In [1]: import numpy as np

In [2]: import numpy.linalg as la

In [3]: np.set_printoptions(precision=4, suppress=True, linewidth=200)

In [4]: X = np.load("sample19.npy")

In [5]: print(X)
[[0 2 3 2 3 3 0 3]
 [0 0 2 0 3 2 3 2]
 [0 0 0 2 0 2 2 3]
 [0 0 0 0 3 0 2 3]
 [0 0 0 0 0 2 2 2]
 [0 0 0 0 0 0 2 0]
 [0 0 0 0 0 0 0 1]
 [0 0 0 0 0 0 0 0]]

In [6]: r = la.matrix_rank(X)

In [7]: print(r)
7

In [8]: null = la.svd(X)[2][r:].T

In [9]: print([int(la.matrix_rank(X[:, :j + 1])) for j in range(8)])
[0, 1, 2, 3, 4, 5, 6, 7]

In [10]: print([int(la.matrix_rank(np.delete(X, i, axis=0))) for i in range(8)])
[6, 6, 6, 6, 6, 6, 6, 7]

In [11]: print([int(la.matrix_rank(X[:i])) for i in range(1, len(X) + 1)])
[1, 2, 3, 4, 5, 6, 7, 7]

In [12]: print(null[:, 0] / null[np.abs(null[:, 0]).round(6).argmax(), 0])
[1. 0. 0. 0. 0. 0. 0. 0.]

In [13]: left, s, Vt = la.svd(X, full_matrices=False)

In [14]: print(np.abs(Vt[0]))
[0.     0.1198 0.2839 0.1964 0.4552 0.4172 0.3849 0.5807]

In [15]: print(s)
[9.8778 4.1897 3.3878 2.3399 1.1677 0.6364 0.3938 0.    ]

In [16]: print(np.round(left.T @ X @ Vt.T, 4) + 0)
[[9.8778 0.     0.     0.     0.     0.     0.     0.    ]
 [0.     4.1897 0.     0.     0.     0.     0.     0.    ]
 [0.     0.     3.3878 0.     0.     0.     0.     0.    ]
 [0.     0.     0.     2.3399 0.     0.     0.     0.    ]
 [0.     0.     0.     0.     1.1677 0.     0.     0.    ]
 [0.     0.     0.     0.     0.     0.6364 0.     0.    ]
 [0.     0.     0.     0.     0.     0.     0.3938 0.    ]
 [0.     0.     0.     0.     0.     0.     0.     0.    ]]

In [17]: print(np.round(Vt @ Vt.T, 4) + 0)
[[1. 0. 0. 0. 0. 0. 0. 0.]
 [0. 1. 0. 0. 0. 0. 0. 0.]
 [0. 0. 1. 0. 0. 0. 0. 0.]
 [0. 0. 0. 1. 0. 0. 0. 0.]
 [0. 0. 0. 0. 1. 0. 0. 0.]
 [0. 0. 0. 0. 0. 1. 0. 0.]
 [0. 0. 0. 0. 0. 0. 1. 0.]
 [0. 0. 0. 0. 0. 0. 0. 1.]]

In [18]: print(np.allclose(left * s @ Vt, X))
True

In [19]: print(np.cumsum(s ** 2) / np.sum(s ** 2))
[0.7281 0.8591 0.9448 0.9856 0.9958 0.9988 1.     1.    ]

In [20]: print(np.round(left.T @ left, 4) + 0)
[[1. 0. 0. 0. 0. 0. 0. 0.]
 [0. 1. 0. 0. 0. 0. 0. 0.]
 [0. 0. 1. 0. 0. 0. 0. 0.]
 [0. 0. 0. 1. 0. 0. 0. 0.]
 [0. 0. 0. 0. 1. 0. 0. 0.]
 [0. 0. 0. 0. 0. 1. 0. 0.]
 [0. 0. 0. 0. 0. 0. 1. 0.]
 [0. 0. 0. 0. 0. 0. 0. 1.]]

In [21]: print(round(float(np.sqrt((s ** 2).sum())), 4), round(float(la.norm(X)), 4))
11.5758 11.5758

In [22]: G = X.T @ X

In [23]: print(la.eigvalsh(G)[::-1])
[97.5712 17.5533 11.477   5.4749  1.3634  0.405   0.1551  0.    ]

In [24]: print(la.svd(X, compute_uv=False) ** 2)
[97.5712 17.5533 11.477   5.4749  1.3634  0.405   0.1551  0.    ]

In [25]: print(np.trace(G), (X ** 2).sum())
134 134

In [26]: print((X @ X.T).shape)
(8, 8)

In [27]: print(np.diag(G))
[ 0  4 13  8 27 21 25 36]

In [28]: print(la.matrix_rank(G))
7
